% ipython --no-banner

In [1]: import numpy as np

In [2]: np.set_printoptions(precision=3, suppress=True, linewidth=200)

In [3]: rnd = lambda a: np.round(a, 3) + 0

In [4]: M2 = np.array([[-4, 3, 2, 1],
   ...:     [5, -1, -4, 4],
   ...:     [-2, -3, -3, -2],
   ...:     [1, -1, 4, -2],
   ...:     [0, -2, 2, 5],
   ...:     [4, -1, 4, 4],
   ...:     [5, -5, 2, -5],
   ...:     [5, 4, -5, 0],
   ...:     [4, -2, -3, 2]])

In [5]: mat = np.block([[np.zeros((9, 9)), M2], [M2.T, np.zeros((4, 4))]])

In [6]: print(mat)
[[ 0.  0.  0.  0.  0.  0.  0.  0.  0. -4.  3.  2.  1.]
 [ 0.  0.  0.  0.  0.  0.  0.  0.  0.  5. -1. -4.  4.]
 [ 0.  0.  0.  0.  0.  0.  0.  0.  0. -2. -3. -3. -2.]
 [ 0.  0.  0.  0.  0.  0.  0.  0.  0.  1. -1.  4. -2.]
 [ 0.  0.  0.  0.  0.  0.  0.  0.  0.  0. -2.  2.  5.]
 [ 0.  0.  0.  0.  0.  0.  0.  0.  0.  4. -1.  4.  4.]
 [ 0.  0.  0.  0.  0.  0.  0.  0.  0.  5. -5.  2. -5.]
 [ 0.  0.  0.  0.  0.  0.  0.  0.  0.  5.  4. -5.  0.]
 [ 0.  0.  0.  0.  0.  0.  0.  0.  0.  4. -2. -3.  2.]
 [-4.  5. -2.  1.  0.  4.  5.  5.  4.  0.  0.  0.  0.]
 [ 3. -1. -3. -1. -2. -1. -5.  4. -2.  0.  0.  0.  0.]
 [ 2. -4. -3.  4.  2.  4.  2. -5. -3.  0.  0.  0.  0.]
 [ 1.  4. -2. -2.  5.  4. -5.  0.  2.  0.  0.  0.  0.]]

In [7]: # rank 8

In [8]: print(np.abs(np.diag(np.linalg.qr(mat)[1])) > 1e-9)
[ True  True  True  True False False False False False  True  True  True  True]

In [9]: print(np.allclose(mat[:-1].T @ np.linalg.lstsq(mat[:-1].T, mat[-1])[0], mat[-1]))
False

In [10]: U, sig, Vt = np.linalg.svd(mat)

In [11]: evecs = Vt[:(sig > 1e-8).sum()]

In [12]: rng = np.random.default_rng(86)

In [13]: x = mat[2] + 2 * mat[1] + rng.integers(2) * np.eye(13)[8]

In [14]: print(x)
[  0.   0.   0.   0.   0.   0.   0.   0.   1.   8.  -5. -11.   6.]

In [15]: print(np.linalg.matrix_rank(np.vstack([mat, x])))
9

In [16]: arr = np.loadtxt("sample5.csv", delimiter=",")

In [17]: print(arr)
[[ 4. -4. -2.  2.]
 [-4. -2.  2.  1.]
 [-4.  4. -2.  2.]
 [ 4.  2.  2.  1.]]

In [18]: x = np.array([3, -4, 3, -1])

In [19]: print(arr @ x)
[ 20.   1. -36.   9.]

In [20]: print(arr @ np.eye(4)[2])
[-2.  2. -2.  2.]

In [21]: print(arr * x)
[[ 12.  16.  -6.  -2.]
 [-12.   8.   6.  -1.]
 [-12. -16.  -6.  -2.]
 [ 12.  -8.   6.  -1.]]

In [22]: print(arr @ np.ones(4))
[ 0. -3.  0.  9.]

In [23]: print(rnd(np.linalg.norm(arr, axis=0)))
[8.    6.325 4.    3.162]

In [24]: print(rnd(np.linalg.norm(arr[2] - arr[1])))
7.28

In [25]: x = np.array([9, 2, 1, 9])

In [26]: a = np.maximum(arr @ x, 0)

In [27]: print(rnd(np.tanh(arr @ x)))
[ 1. -1. -1.  1.]

In [28]: print(np.maximum(arr @ (3 * x), 0))
[132.   0.   0. 153.]

In [29]: print(np.maximum(arr @ x, 0) - np.maximum(-arr @ x, 0))
[ 44. -29. -12.  51.]

In [30]: print(a)
[44.  0.  0. 51.]

In [31]: print(np.flatnonzero(a > 1e-9))
[0 3]

In [32]: print(arr.T @ a)
[380. -74.  14. 139.]

In [33]: O = arr.astype(float).copy()

In [34]: for j in range(4):
    ...:     O[:, j] -= O[:, :j] @ (O[:, :j].T @ O[:, j])
    ...:     O[:, j] /= np.linalg.norm(O[:, j])
    ...: 

In [35]: print(O.T @ arr)
[[ 8. -2.  0.  0.]
 [ 0.  6.  0.  0.]
 [ 0.  0.  4. -1.]
 [ 0.  0.  0.  3.]]

In [36]: print(O)
[[ 0.5 -0.5 -0.5  0.5]
 [-0.5 -0.5  0.5  0.5]
 [-0.5  0.5 -0.5  0.5]
 [ 0.5  0.5  0.5  0.5]]

In [37]: U, sig, Vt = np.linalg.svd(mat)

In [38]: print(rnd(sig))
[12.415 12.415 10.493 10.493  9.581  9.581  6.323  6.323  0.     0.     0.     0.     0.   ]

In [39]: M2 = U[:, :8] @ np.diag(sig[:8]) @ Vt[:8]

In [40]: print(rnd(np.linalg.norm(mat - M2, 2)), rnd(sig[8]))
0.0 0.0

In [41]: print(rnd(np.abs(mat - M2).max()))
0.0

In [42]: data = np.loadtxt("run9.csv", delimiter=",")

In [43]: print(data)
[[ 0.  3.  0. -5. -5.  0. -4.  4.  4.  1. -1.]
 [ 0.  3.  0.  3. -5. -2. -2. -5. -2. -4. -4.]
 [ 0.  0.  4.  1. -4. -3. -3. -1. -1. -5.  0.]
 [ 0.  0.  0.  4. -5. -1. -1. -1.  1.  0.  5.]
 [ 0.  0.  0.  0.  1.  1.  1. -1.  5. -5.  4.]
 [ 0.  0.  0.  0.  0.  3.  0. -2. -1. -5.  5.]
 [ 0.  0.  0.  0.  0.  0.  1.  4. -3.  2.  1.]
 [ 0.  0.  0.  0.  0.  0.  0.  1.  4.  1.  1.]
 [ 0.  0.  0.  0.  0.  0.  0.  0.  5.  2.  1.]
 [ 0.  0.  0.  0.  0.  0.  0.  0.  0. -2. -5.]
 [ 0.  0.  0.  0.  0.  0.  0.  0.  0.  0.  0.]]

In [44]: # rank 10

In [45]: rank = np.linalg.matrix_rank(data)

In [46]: print(rank)
10

In [47]: N = np.linalg.svd(data)[2][rank:].T

In [48]: print([int(np.linalg.matrix_rank(data[:i])) for i in range(1, len(data) + 1)])
[1, 2, 3, 4, 5, 6, 7, 8, 9, 10, 10]

In [49]: print(N @ N.T)
[[1. 0. 0. 0. 0. 0. 0. 0. 0. 0. 0.]
 [0. 0. 0. 0. 0. 0. 0. 0. 0. 0. 0.]
 [0. 0. 0. 0. 0. 0. 0. 0. 0. 0. 0.]
 [0. 0. 0. 0. 0. 0. 0. 0. 0. 0. 0.]
 [0. 0. 0. 0. 0. 0. 0. 0. 0. 0. 0.]
 [0. 0. 0. 0. 0. 0. 0. 0. 0. 0. 0.]
 [0. 0. 0. 0. 0. 0. 0. 0. 0. 0. 0.]
 [0. 0. 0. 0. 0. 0. 0. 0. 0. 0. 0.]
 [0. 0. 0. 0. 0. 0. 0. 0. 0. 0. 0.]
 [0. 0. 0. 0. 0. 0. 0. 0. 0. 0. 0.]
 [0. 0. 0. 0. 0. 0. 0. 0. 0. 0. 0.]]

In [50]: print(data @ N)
[[0.]
 [0.]
 [0.]
 [0.]
 [0.]
 [0.]
 [0.]
 [0.]
 [0.]
 [0.]
 [0.]]

In [51]: print(np.allclose(data @ N, 0))
True

In [52]: print(np.trace(arr))
1.0

In [53]: print((arr + arr.T) / 2)
[[ 4.  -4.  -3.   3. ]
 [-4.  -2.   3.   1.5]
 [-3.   3.  -2.   2. ]
 [ 3.   1.5  2.   1. ]]

In [54]: print(rnd(np.linalg.det(arr)))
576.0

In [55]: print(rnd(np.linalg.matrix_power(arr, 2)))
[[ 48. -12.  -8.   2.]
 [-12.  30.   2.  -5.]
 [-16.   4.  24.  -6.]
 [  4. -10.  -6.  15.]]

In [56]: idx = rng.permutation(11)

In [57]: print(idx)
[ 2  8  4  1  3  6  9  7  5 10  0]

In [58]: M2 = data[idx][:, idx]

In [59]: print(np.diag(M2))
[ 4.  5.  1.  3.  4.  1. -2.  1.  3.  0.  0.]

In [60]: print(np.trace(M2))
20.0

In [61]: print(rnd(np.linalg.det(M2)), rnd(np.linalg.det(data[idx])))
0.0 0.0

In [62]: T = np.stack([data, -1 * data, data[::-1]])

In [63]: print(rnd(np.linalg.det(T)))
[0. 0. 0.]

In [64]: print(T.sum(axis=0))
[[ 0.  0.  0.  0.  0.  0.  0.  0.  0.  0.  0.]
 [ 0.  0.  0.  0.  0.  0.  0.  0.  0. -2. -5.]
 [ 0.  0.  0.  0.  0.  0.  0.  0.  5.  2.  1.]
 [ 0.  0.  0.  0.  0.  0.  0.  1.  4.  1.  1.]
 [ 0.  0.  0.  0.  0.  0.  1.  4. -3.  2.  1.]
 [ 0.  0.  0.  0.  0.  3.  0. -2. -1. -5.  5.]
 [ 0.  0.  0.  0.  1.  1.  1. -1.  5. -5.  4.]
 [ 0.  0.  0.  4. -5. -1. -1. -1.  1.  0.  5.]
 [ 0.  0.  4.  1. -4. -3. -3. -1. -1. -5.  0.]
 [ 0.  3.  0.  3. -5. -2. -2. -5. -2. -4. -4.]
 [ 0.  3.  0. -5. -5.  0. -4.  4.  4.  1. -1.]]

In [65]: X = np.loadtxt("test19.csv", delimiter=",")

In [66]: print(X)
[[-0.003  0.044 -1.939  0.075 -3.947]
 [ 1.928  1.956 -0.982  1.083 -5.963]
 [ 6.03   5.949  8.023  2.978  4.082]
 [-2.071 -1.991 -2.045 -1.018 -0.002]
 [ 2.097  2.016  4.007  0.98   4.049]
 [ 5.937  6.012  7.053  3.069  2.036]
 [-1.973 -2.041 -3.101 -1.073 -1.978]
 [-3.923 -3.965 -0.98  -1.914  5.983]
 [-2.036 -2.04  -5.043 -1.069 -5.923]
 [ 4.035  3.917  4.045  1.939  0.018]
 [-1.989 -2.05   0.971 -1.02   5.984]]

In [67]: U, sig, Vt = np.linalg.svd(X)

In [68]: print(np.argmax(sig[:-1] / (sig[1:] + 1e-6)) + 1)
2

In [69]: print(rnd(sig))
[21.816 14.22   0.217  0.099  0.088]

In [70]: M2 = U[:, :2] @ np.diag(sig[:2]) @ Vt[:2]

In [71]: print(rnd(np.linalg.norm(X - M2, 2)), rnd(sig[2]))
0.217 0.217

In [72]: print(np.linalg.matrix_rank(M2))
2

In [73]: print(np.linalg.matrix_rank(X, rtol=0.05))
2

In [74]: Xc = X - X.mean(axis=0)

In [75]: evecs = np.linalg.svd(Xc)[2][:2]

In [76]: M2 = Xc - Xc @ evecs.T @ evecs

In [77]: print(rnd(M2.std(axis=0)))
[0.044 0.025 0.021 0.05  0.01 ]

In [78]: print(rnd((Xc @ evecs.T).std(axis=0)))
[6.412 4.287]

In [79]: print(rnd(np.cov(Xc @ evecs.T, rowvar=False)))
[[45.23   0.   ]
 [ 0.    20.214]]

In [80]: print(np.linalg.norm(M2, axis=1).round(6).argmax())
9

In [81]: W2 = X[[6, 8]].astype(float)

In [82]: for _ in range(4):
    ...:     idx = np.linalg.norm(X[:, None] - W2, axis=-1).argmin(axis=1)
    ...:     W2 = np.array([X[idx == j].mean(axis=0) for j in range(2)])
    ...: 

In [83]: print(idx)
[1 1 0 1 0 0 1 0 1 0 0]

In [84]: print(np.bincount(idx))
[6 5]

In [85]: print(np.abs(W2[1] - W2[0]).argmax())
4

In [86]: O, evecs = np.linalg.qr(X[:, :3])[0], np.linalg.qr(X[:, 3:])[0]

In [87]: sig = np.linalg.svd(O.T @ evecs, compute_uv=False)

In [88]: print(rnd(np.linalg.norm(O @ O.T - evecs @ evecs.T, 2)))
1.0

In [89]: print(rnd(sig))
[1. 1.]

In [90]: d = np.linalg.norm(X[:, None] - X[None], axis=-1)

In [91]: print((d + 1e9 * np.eye(11)).round(6).argmin(axis=1))
[ 1  0  5  6  9  2  3 10  6  5  7]

In [92]: print(np.unravel_index(d.round(6).argmax(), d.shape))
(np.int64(2), np.int64(8))

In [93]: print(rnd(d[:5, :5]))
[[ 0.     3.658 15.601  5.019 10.412]
 [ 3.658  0.    14.777  8.523 11.188]
 [15.601 14.777  0.    16.207  7.146]
 [ 5.019  8.523 16.207  0.     9.511]
 [10.412 11.188  7.146  9.511  0.   ]]

In [94]: print(np.flatnonzero(d[5] < d.mean() / 2))
[2 5 9]

In [95]: print(rnd(np.linalg.norm(X - X.mean(axis=0), axis=1)))
[ 5.294  6.892 11.25   5.094  5.186 10.147  6.218  9.138  9.624  5.801  6.941]

In [96]: F = np.load("dump.npy")

In [97]: print(F)
[[ -2.441  -9.849  -3.682   8.584   1.26   -8.649  -2.415   4.814]
 [  3.594  14.303   5.305 -12.447  -1.811  12.442   3.525  -7.201]
 [  1.258   5.019   1.872  -4.368  -0.613   4.323   1.234  -2.429]
 [ -1.557  -6.283  -2.396   5.432   0.757  -5.54   -1.597   3.161]
 [ -3.763 -15.136  -5.682  13.216   1.915 -13.206  -3.754   7.613]
 [  1.123   4.559   1.67   -3.99   -0.569   3.917   1.132  -2.245]
 [ -0.437  -1.971  -0.692   1.708   0.304  -1.729  -0.533   0.977]
 [  0.857   3.461   1.423  -2.996  -0.536   3.048   0.957  -1.747]
 [  0.427   1.883   0.686  -1.672  -0.214   1.605   0.561  -1.002]
 [ -2.126  -8.658  -3.217   7.564   1.123  -7.61   -2.244   4.365]
 [  2.617  10.06    3.793  -8.803  -1.196   8.779   2.511  -5.02 ]
 [ -1.704  -6.559  -2.449   5.673   0.827  -5.588  -1.7     3.208]
 [  2.631  10.368   3.894  -9.089  -1.351   9.101   2.581  -5.219]
 [ -0.312  -1.387  -0.551   1.186   0.228  -1.277  -0.475   0.627]
 [ -3.474 -13.705  -5.072  11.922   1.696 -12.136  -3.464   6.908]
 [ -0.987  -3.805  -1.429   3.314   0.415  -3.189  -0.984   1.893]
 [ -2.444  -9.806  -3.68    8.492   1.214  -8.473  -2.371   4.735]
 [  1.765   7.241   2.712  -6.197  -0.786   6.295   1.786  -3.66 ]
 [  1.459   5.803   2.138  -5.199  -0.792   5.09    1.459  -2.853]
 [ -3.219 -12.885  -4.83   11.296   1.621 -11.264  -3.207   6.53 ]
 [ -0.425  -1.76   -0.633   1.478   0.283  -1.533  -0.377   0.852]
 [ -1.626  -6.739  -2.4     5.757   0.855  -5.856  -1.678   3.349]
 [  3.04   12.037   4.507 -10.523  -1.527  10.523   3.068  -6.029]
 [ -3.202 -13.051  -4.914  11.376   1.592 -11.347  -3.273   6.463]
 [ -1.253  -5.116  -1.887   4.458   0.647  -4.443  -1.275   2.552]
 [  2.577  10.52    4.021  -9.205  -1.286   9.258   2.641  -5.246]
 [  0.947   3.686   1.319  -3.225  -0.419   3.113   0.983  -1.857]
 [  0.699   2.798   0.984  -2.512  -0.358   2.452   0.645  -1.427]
 [ -2.074  -7.942  -3.028   7.043   0.999  -6.998  -2.011   3.948]
 [ -1.51   -6.217  -2.295   5.368   0.767  -5.542  -1.464   3.108]
 [ -0.313  -1.321  -0.552   1.229   0.221  -1.208  -0.303   0.667]
 [  0.78    3.241   1.166  -2.907  -0.343   2.828   0.805  -1.704]
 [  2.604  10.557   4.074  -9.314  -1.349   9.299   2.577  -5.311]
 [  1.448   5.678   2.199  -5.016  -0.739   4.984   1.378  -2.784]]

In [98]: M2 = np.array([[-1, -5, 8],
    ...:     [1, 2, -2],
    ...:     [-8, -8, -9],
    ...:     [8, -4, 0],
    ...:     [-3, 2, 6],
    ...:     [-5, 4, 3],
    ...:     [0, -3, 9],
    ...:     [-5, 7, 1]])

In [99]: print(rnd(np.einsum("ij->j", F)))
[ -5.041 -20.976  -7.626  17.633   2.835 -18.531  -5.282  10.036]

In [100]: print(np.linalg.matrix_rank(np.vstack([F, M2.T])))
8
